% python3 -q
>>> import numpy as np
>>> np.set_printoptions(precision=3, suppress=True, linewidth=120, floatmode="fixed")
>>> def rnd(a):
...     return np.round(a, 3) + 0
... 
>>> Y = np.array([[2]])
>>> cent = np.array([[1, -3, -2, -3], [1, 3, 1, 3], [-1, -3, -3, 3], [-3, 0, 2, 0]])
>>> arr = np.block([[Y, np.zeros((1, 4))], [np.zeros((4, 1)), cent]])
>>> arr
array([[ 2.000,  0.000,  0.000,  0.000,  0.000],
       [ 0.000,  1.000, -3.000, -2.000, -3.000],
       [ 0.000,  1.000,  3.000,  1.000,  3.000],
       [ 0.000, -1.000, -3.000, -3.000,  3.000],
       [ 0.000, -3.000,  0.000,  2.000,  0.000]])
>>> np.einsum("ij,ji->", arr, arr)
np.float64(45.0)
>>> np.kron(np.eye(2, dtype=int), arr)
array([[ 2.000,  0.000,  0.000,  0.000,  0.000,  0.000,  0.000,  0.000,  0.000,  0.000],
       [ 0.000,  1.000, -3.000, -2.000, -3.000,  0.000,  0.000, -0.000, -0.000, -0.000],
       [ 0.000,  1.000,  3.000,  1.000,  3.000,  0.000,  0.000,  0.000,  0.000,  0.000],
       [ 0.000, -1.000, -3.000, -3.000,  3.000,  0.000, -0.000, -0.000, -0.000,  0.000],
       [ 0.000, -3.000,  0.000,  2.000,  0.000,  0.000, -0.000,  0.000,  0.000,  0.000],
       [ 0.000,  0.000,  0.000,  0.000,  0.000,  2.000,  0.000,  0.000,  0.000,  0.000],
       [ 0.000,  0.000, -0.000, -0.000, -0.000,  0.000,  1.000, -3.000, -2.000, -3.000],
       [ 0.000,  0.000,  0.000,  0.000,  0.000,  0.000,  1.000,  3.000,  1.000,  3.000],
       [ 0.000, -0.000, -0.000, -0.000,  0.000,  0.000, -1.000, -3.000, -3.000,  3.000],
       [ 0.000, -0.000,  0.000,  0.000,  0.000,  0.000, -3.000,  0.000,  2.000,  0.000]])
>>> rnd(np.poly(arr))
array([  1.000,  -3.000, -18.000,  43.000, -24.000,  36.000])
>>> rnd(np.linalg.det(arr[::-1]))
np.float64(-36.0)
>>> rnd(np.linalg.eigvals(arr).sum().real)
np.float64(3.0)
>>> q, evecs = np.linalg.qr(arr[:, :3])[0], np.linalg.qr(arr[:, 3:])[0]
>>> sv = np.linalg.svd(q.T @ evecs, compute_uv=False)
>>> rnd(np.linalg.norm(q @ q.T - evecs @ evecs.T, 2))
np.float64(1.0)
>>> rnd(sv)
array([0.999, 0.046])
>>> rnd(np.degrees(np.arccos(sv.clip(0, 1))))
array([ 2.640, 87.360])
>>> U, sv, VT = np.linalg.svd(arr)
>>> rnd(sv)
array([6.645, 5.043, 3.793, 2.000, 0.142])
>>> Y = U[:, :4] @ np.diag(sv[:4]) @ VT[:4]
>>> np.linalg.matrix_rank(arr, rtol=0.05)
np.int64(4)
>>> rnd(np.linalg.norm(arr - Y) / np.linalg.norm(arr))
np.float64(0.015)
>>> rng = np.random.default_rng(4393)
>>> labels = rng.permutation(5)
>>> labels
array([0, 1, 4, 2, 3])
>>> Y = arr[labels][:, labels]
>>> rnd(np.sort(np.abs(np.linalg.eigvals(Y))))
array([0.926, 0.926, 2.000, 4.190, 5.013])
>>> Y
array([[ 2.000,  0.000,  0.000,  0.000,  0.000],
       [ 0.000,  1.000, -3.000, -3.000, -2.000],
       [ 0.000, -3.000,  0.000,  0.000,  2.000],
       [ 0.000,  1.000,  3.000,  3.000,  1.000],
       [ 0.000, -1.000,  3.000, -3.000, -3.000]])
>>> np.allclose(Y, arr)
False
>>> np.diag(Y)
array([ 2.000,  1.000,  0.000,  3.000, -3.000])
>>> rnd(np.linalg.det(Y)), rnd(np.linalg.det(arr[labels]))
(np.float64(-36.0), np.float64(-36.0))
>>> (arr != 0).astype(int)
array([[1, 0, 0, 0, 0],
       [0, 1, 1, 1, 1],
       [0, 1, 1, 1, 1],
       [0, 1, 1, 1, 1],
       [0, 1, 0, 1, 0]])
>>> (np.linalg.matrix_power((arr != 0) + (arr.T != 0) + np.eye(5), 5) > 0).astype(int)
array([[1, 0, 0, 0, 0],
       [0, 1, 1, 1, 1],
       [0, 1, 1, 1, 1],
       [0, 1, 1, 1, 1],
       [0, 1, 1, 1, 1]])
>>> rnd(np.linalg.det(arr))
np.float64(-36.0)
>>> K = np.load("sample4.npy")
>>> rnd(K)
array([[  1.607,  -9.678,   0.034,   0.019,  -4.827,  16.108,   3.200,   3.278],
       [  0.375,  -8.648,   6.400,   3.657,  -2.038,  10.147,  -1.994,  12.635],
       [  1.737,  -1.915,  -8.509,  -4.863,  -3.997,   8.864,   7.122, -12.329],
       [ -1.895,   8.476,   2.895,   1.654,   5.272, -16.057,  -5.031,   1.586],
       [  1.168,   2.351,  -9.361,  -5.349,  -2.168,   2.322,   6.349, -15.049],
       [  1.938,  -4.501,  -7.125,  -4.072,  -4.795,  12.251,   6.929,  -9.357],
       [  1.457,   0.448,  -9.191,  -5.252,  -3.058,   5.380,   6.853, -14.155],
       [  0.948,  -9.728,   4.039,   2.308,  -3.421,  13.520,   0.165,   9.397],
       [ -0.342,   8.565,  -6.513,  -3.722,   1.956,  -9.932,   2.108, -12.780],
       [ -0.997,  -3.326,   9.310,   5.320,   1.662,  -0.663,  -5.985,  15.295],
       [  1.505,   0.092,  -9.121,  -5.212,  -3.212,   5.927,   6.919, -13.930],
       [  0.053,  -7.741,   7.420,   4.240,  -1.220,   7.955,  -3.073,  13.887],
       [ -1.359,   9.936,  -1.781,  -1.018,   4.332, -15.373,  -1.955,  -6.026],
       [ -1.881,   8.589,   2.698,   1.542,   5.258, -16.113,  -4.919,   1.249],
       [ -0.708,   9.369,  -5.118,  -2.925,   2.857, -12.203,   0.777, -10.922]])
>>> U, sv, VT = np.linalg.svd(K)
>>> rnd(sv)
array([57.559, 51.836,  0.000,  0.000,  0.000,  0.000,  0.000,  0.000])
>>> np.argmax(sv[:-1] / (sv[1:] + 1e-6)) + 1
np.int64(2)
>>> Y = U[:, :2] @ np.diag(sv[:2]) @ VT[:2]
>>> rnd(np.abs(K - Y).max())
np.float64(0.0)
>>> np.linalg.matrix_rank(Y)
np.int64(2)
>>> rnd(np.linalg.norm(K - Y, 2)), rnd(sv[2])
(np.float64(0.0), np.float64(0.0))
>>> rnd(np.linalg.norm(K - Y) / np.linalg.norm(K))
np.float64(0.0)
>>> U, sv, VT = np.linalg.svd(K)
>>> evecs = VT[:(sv > 1e-8).sum()]
>>> vec = K[7] + -3 * K[12] + rng.integers(2) * np.eye(8)[0]
>>> rnd(vec)
array([  6.026, -39.536,   9.382,   5.361, -16.417,  59.638,   6.030,  27.475])
>>> rnd(np.diag(evecs.T @ evecs))
array([0.010, 0.247, 0.219, 0.072, 0.070, 0.663, 0.127, 0.592])
>>> np.allclose(evecs.T @ evecs @ vec, vec)
False
>>> w1 = np.array([[-1, -1, 0, 3, 0],
...     [1, 1, -2, 0, 3],
...     [-3, 1, -2, 0, -3],
...     [-1, 1, -3, 0, 3],
...     [-1, 2, 3, -1, 3],
...     [1, 2, 1, 2, -1],
...     [-1, -1, 3, -1, -3],
...     [3, 0, 3, 3, -1]])
>>> coef = np.array([2, 7, 0, 7, 8])
>>> H = np.maximum(K @ w1 + coef, 0)
>>> np.linalg.matrix_rank(H)
np.int64(5)
>>> rnd((H > 0).mean(axis=0))
array([0.400, 0.467, 0.600, 0.400, 0.467])
>>> (H > 0).astype(int)
array([[1, 1, 1, 1, 0],
       [1, 1, 1, 1, 0],
       [0, 0, 1, 0, 0],
       [0, 1, 0, 0, 1],
       [0, 0, 0, 0, 1],
       [1, 0, 1, 1, 0],
       [0, 0, 1, 0, 1],
       [1, 1, 1, 1, 0],
       [0, 0, 0, 0, 1],
       [1, 1, 1, 1, 0],
       [0, 0, 1, 0, 0],
       [1, 1, 1, 1, 0],
       [0, 0, 0, 0, 1],
       [0, 1, 0, 0, 1],
       [0, 0, 0, 0, 1]])
>>> cent = np.array([[2, -3, 1], [-1, -3, 2], [-2, -1, -2], [3, -1, 1], [0, 1, 0]])
>>> (H @ cent).round(6).argmax(axis=1)
array([0, 0, 1, 1, 1, 0, 1, 0, 1, 0, 1, 0, 1, 1, 1])
>>> w1 @ cent
array([[  8,   3,   0],
       [  5,  -1,   7],
       [ -3,   5,   3],
       [  3,   6,   7],
       [-13,  -2,  -4],
       [  4, -13,   5],
       [-10,   1, -10],
       [  9, -16,   0]])
>>> np.abs(np.diag(np.linalg.qr(K)[1])) > 1e-9
array([ True,  True, False, False, False, False, False, False])
>>> np.allclose(K[:-1].T @ np.linalg.lstsq(K[:-1].T, K[-1])[0], K[-1])
True
>>> feats = np.load("run6.npy")
>>> feats
array([[ 1.500, -0.100, -0.500,  1.400],
       [ 0.100, -0.700,  0.300,  0.100],
       [-0.200,  0.600,  0.100,  0.500],
       [ 2.500,  1.900, -0.400, -1.300],
       [-0.400, -0.300, -2.100,  0.300],
       [-0.067, -0.958,  0.302, -0.149],
       [ 0.400,  1.400, -0.300,  0.000],
       [-0.300, -0.100,  0.400, -2.900],
       [-0.400, -0.600, -0.900,  0.400]])
>>> hat = feats @ np.linalg.solve(feats.T @ feats, feats.T)
>>> rnd(hat @ feats[:, 1])
array([-0.100, -0.700,  0.600,  1.900, -0.300, -0.958,  1.400, -0.100, -0.600])
>>> blk = np.stack([feats, 3 * feats, feats[::-1]])
>>> rnd(np.einsum("bij,cij->bc", blk, blk))
array([[ 35.596, 106.787,   3.060],
       [106.787, 320.361,   9.181],
       [  3.060,   9.181,  35.596]])
>>> rnd(np.linalg.norm(blk, axis=(1, 2)))
array([ 5.966, 17.899,  5.966])
>>> np.linalg.matrix_rank(blk.reshape(3, -1))
np.int64(2)
>>> np.linalg.matrix_rank(blk)
array([4, 4, 4])
>>> (blk @ feats.T).shape
(3, 9, 9)
>>> blk.shape
(3, 9, 4)
>>> mat = np.array([[0.6, 0.6, 0.1, 0.5, 0.5, -1.4, 1.7, 0.0],
...     [0.0, 0.1, 1.5, -1.6, -0.2, -1.1, -0.2, 1.6],
...     [-0.2, 1.0, 1.3, 1.2, -0.9, -1.4, -2.5, -0.2],
...     [-0.9, -0.4, 0.1, 0.5, -0.4, 2.2, 2.0, -0.7],
...     [0.8, 0.2, 0.5, -1.1, -1.4, -0.3, 0.2, 1.2],
...     [-0.6, 1.7, 0.3, -0.8, 0.8, 0.2, 0.0, 1.6],
...     [-1.8, -0.8, 0.1, -1.1, -1.4, 0.9, 0.4, 0.3],
...     [-2.5, -0.7, 1.6, -0.5, -0.8, -0.1, -0.2, 1.1]])
>>> mat[:, 3] *= 20
>>> mat
array([[  0.600,   0.600,   0.100,  10.000,   0.500,  -1.400,   1.700,   0.000],
       [  0.000,   0.100,   1.500, -32.000,  -0.200,  -1.100,  -0.200,   1.600],
       [ -0.200,   1.000,   1.300,  24.000,  -0.900,  -1.400,  -2.500,  -0.200],
       [ -0.900,  -0.400,   0.100,  10.000,  -0.400,   2.200,   2.000,  -0.700],
       [  0.800,   0.200,   0.500, -22.000,  -1.400,  -0.300,   0.200,   1.200],
       [ -0.600,   1.700,   0.300, -16.000,   0.800,   0.200,   0.000,   1.600],
       [ -1.800,  -0.800,   0.100, -22.000,  -1.400,   0.900,   0.400,   0.300],
       [ -2.500,  -0.700,   1.600, -10.000,  -0.800,  -0.100,  -0.200,   1.100]])
>>> vec = np.array([-1, -2, 2, -2, 0, 0, 0, 1])
>>> y = mat @ vec
>>> rnd(y)
array([-21.600,  68.400, -47.400, -18.800,  45.000,  31.400,  47.900,  28.200])
>>> rnd(np.linalg.solve(mat, 2 * y))
array([-2.000, -4.000,  4.000, -4.000,  0.000,  0.000,  0.000,  2.000])
>>> np.linalg.matrix_rank(mat, rtol=0.1)
np.int64(1)
>>> round(np.log10(np.linalg.cond(mat)))
2
>>> Y = np.linalg.inv(mat)
>>> rnd(np.linalg.slogdet(mat)[0])
np.float64(1.0)
>>> rnd(np.linalg.det(mat) * np.linalg.det(Y))
np.float64(1.0)
>>> Y = mat / np.sqrt((mat ** 2).mean(axis=1, keepdims=True))
>>> np.linalg.matrix_rank(Y) == np.linalg.matrix_rank(mat)
np.True_
>>> rnd(Y[6])
array([-0.230, -0.102,  0.013, -2.808, -0.179,  0.115,  0.051,  0.038])
>>> np.linalg.matrix_rank(mat - mat.mean(axis=1, keepdims=True))
np.int64(7)
>>> J = np.loadtxt("layer8.csv", delimiter=",")
>>> J
array([[  9.000,  -8.000,   2.000,   7.000,   1.000,  -4.000],
       [ -7.000,  -4.000,   6.000,  -1.000,   4.000,   5.000],
       [  4.000,  -3.000,   3.000,  -4.000,  -2.000,  -9.000],
       [  8.000,  -3.000,  -4.000,   3.000,  -5.000,   8.000],
       [ 23.000,   0.000, -10.000,   9.000,  -7.000, -14.000]])
>>> U, sv, VT = np.linalg.svd(J)
>>> evecs = VT[:(sv > 1e-8).sum()]
>>> vec = J[1] + 4 * J[3] + rng.integers(2) * np.eye(6)[3]
>>> vec
array([ 25.000, -16.000, -10.000,  12.000, -16.000,  37.000])
>>> rnd(np.linalg.norm(vec - evecs.T @ evecs @ vec))
np.float64(0.469)
>>> E = np.load("w.npy")
>>> E
array([[-1,  1,  0,  0],
       [-2, -2,  0,  0],
       [ 0,  0, -1,  1],
       [ 0,  0, -2, -2]])
>>> q, r_ = np.linalg.qr(E)
>>> rnd(np.abs(np.diag(r_)))
array([2.236, 1.789, 2.236, 1.789])
>>> Y = np.linalg.inv(E)
>>> (np.abs(Y) > 1e-9).astype(int)
array([[1, 1, 0, 0],
       [1, 1, 0, 0],
       [0, 0, 1, 1],
       [0, 0, 1, 1]])
>>> rnd(np.linalg.cond(E))
np.float64(2.0)
>>> rnd(np.linalg.det(E) * Y)
array([[-8.000, -4.000,  0.000,  0.000],
       [ 8.000, -4.000,  0.000,  0.000],
       [ 0.000,  0.000, -8.000, -4.000],
       [ 0.000,  0.000,  8.000, -4.000]])
>>> Y = E / np.sqrt((E ** 2).mean(axis=1, keepdims=True))
>>> rnd(Y[2])
array([ 0.000,  0.000, -1.414,  1.414])
>>> np.linalg.matrix_rank(E - E.mean(axis=1, keepdims=True))
np.int64(3)
>>> np.linalg.matrix_rank(Y) == np.linalg.matrix_rank(E)
np.True_
>>> rnd(np.linalg.norm(Y, axis=1))
array([2.000, 2.000, 2.000, 2.000])
>>> X = np.load("block2.npy")
>>> X
array([[ 15.042, -43.649,  44.115, -31.038, -33.919, -34.774,  38.608],
       [ 15.231, -45.803,  44.609, -30.655, -34.832, -35.636,  40.005],
       [ 15.510, -46.032,  45.824, -27.400, -34.730, -33.712,  40.761],
       [ 13.200, -43.789,  44.684, -29.867, -33.274, -34.823,  38.292],
       [ 15.986, -44.355,  45.373, -31.777, -37.620, -35.880,  40.354],
       [ 15.397, -45.236,  45.337, -30.624, -36.394, -34.338,  41.023],
       [ 13.987, -45.959,  46.737, -29.979, -35.675, -35.608,  39.970],
       [ 16.048, -47.132,  44.497, -28.283, -37.105, -33.472,  40.700],
       [ 16.608, -44.880,  46.614, -29.465, -33.879, -34.993,  42.321],
       [ 14.450, -45.262,  45.833, -29.186, -33.543, -35.887,  40.235],
       [ 13.494, -44.865,  45.372, -29.827, -35.856, -33.762,  40.660],
       [ 14.894, -44.989,  44.740, -30.769, -34.217, -34.664,  38.868],
       [ 16.135, -45.379,  45.765, -30.125, -34.173, -35.031,  39.241],
       [ 15.882, -44.221,  46.341, -30.332, -35.355, -35.626,  40.389],
       [ 15.797, -45.971,  45.220, -29.350, -36.180, -35.584,  38.598],
       [ 14.551, -44.287,  43.843, -28.193, -36.518, -34.787,  40.863],
       [ 14.762, -47.058,  43.563, -30.835, -34.472, -33.973,  38.551],
       [ 15.613, -43.678,  44.278, -29.104, -36.711, -34.368,  39.876],
       [ 15.541, -45.800,  43.542, -30.481, -35.339, -35.451,  39.494],
       [ 15.715, -43.367,  43.831, -30.915, -34.982, -36.067,  39.080],
       [ 15.223, -45.937,  45.885, -31.323, -36.434, -33.890,  38.861],
       [ 15.605, -43.846,  46.844, -30.461, -34.450, -33.588,  39.139],
       [ 13.468, -45.584,  44.583, -30.733, -34.080, -33.166,  39.646],
       [ 15.663, -45.733,  45.669, -28.861, -33.203, -34.394,  40.188]])
>>> rnd(np.linalg.matrix_power(arr, 4))
array([[  16.000,    0.000,    0.000,    0.000,    0.000],
       [   0.000,  257.000, -141.000, -139.000, -411.000],
       [   0.000, -157.000,   84.000,   98.000,  210.000],
       [   0.000, -173.000,   66.000,  258.000, -228.000],
       [   0.000, -138.000,   84.000,   37.000,  342.000]])
>>> rnd(np.linalg.det(arr))
np.float64(-36.0)
